$ python -q
>>> import numpy as np
>>> import numpy.linalg as la
>>> np.set_printoptions(precision=2, suppress=True, linewidth=140)
>>> arr = np.load("x.npy")
>>> arr
array([[1. , 0.7],
       [0.7, 1. ]])
>>> round(float(la.det(arr)), 2)
0.51
>>> round(float(np.abs(la.eigvals(arr)).max()), 2)
1.7
>>> np.trace(arr)
np.float64(2.0)
>>> (arr - arr.T) / 2
array([[0., 0.],
       [0., 0.]])
>>> arr @ arr
array([[1.49, 1.4 ],
       [1.4 , 1.49]])
>>> data = np.load("block7.npy")
>>> data
array([[-2, -3,  0,  0,  0,  0],
       [-1, -2,  0,  0,  0,  0],
       [-1, -2,  0,  0,  0,  0],
       [ 0,  0, -2, -3,  0,  0],
       [ 0,  0, -1, -2,  0,  0],
       [ 0,  0, -1, -2,  0,  0],
       [ 0,  0,  0,  0, -2, -3],
       [ 0,  0,  0,  0, -1, -2],
       [ 0,  0,  0,  0, -1, -2]])
>>> # row 2 repeats row 1
>>> Uu, sv, vt = la.svd(data, full_matrices=False)
>>> np.round(Uu.T @ data @ vt.T, 2) + 0
array([[4.79, 0.  , 0.  , 0.  , 0.  , 0.  ],
       [0.  , 4.79, 0.  , 0.  , 0.  , 0.  ],
       [0.  , 0.  , 4.79, 0.  , 0.  , 0.  ],
       [0.  , 0.  , 0.  , 0.3 , 0.  , 0.  ],
       [0.  , 0.  , 0.  , 0.  , 0.3 , 0.  ],
       [0.  , 0.  , 0.  , 0.  , 0.  , 0.3 ]])
>>> np.allclose(Uu * sv @ vt, data)
True
>>> sv
array([4.79, 4.79, 4.79, 0.3 , 0.3 , 0.3 ])
>>> sv / sv[0]
array([1.  , 1.  , 1.  , 0.06, 0.06, 0.06])
>>> proj = data @ la.solve(data.T @ data, data.T)
>>> proj @ data[:, 5]
array([ 0.,  0.,  0.,  0.,  0.,  0., -3., -2., -2.])
>>> np.diag(proj)
array([1. , 0.5, 0.5, 1. , 0.5, 0.5, 1. , 0.5, 0.5])
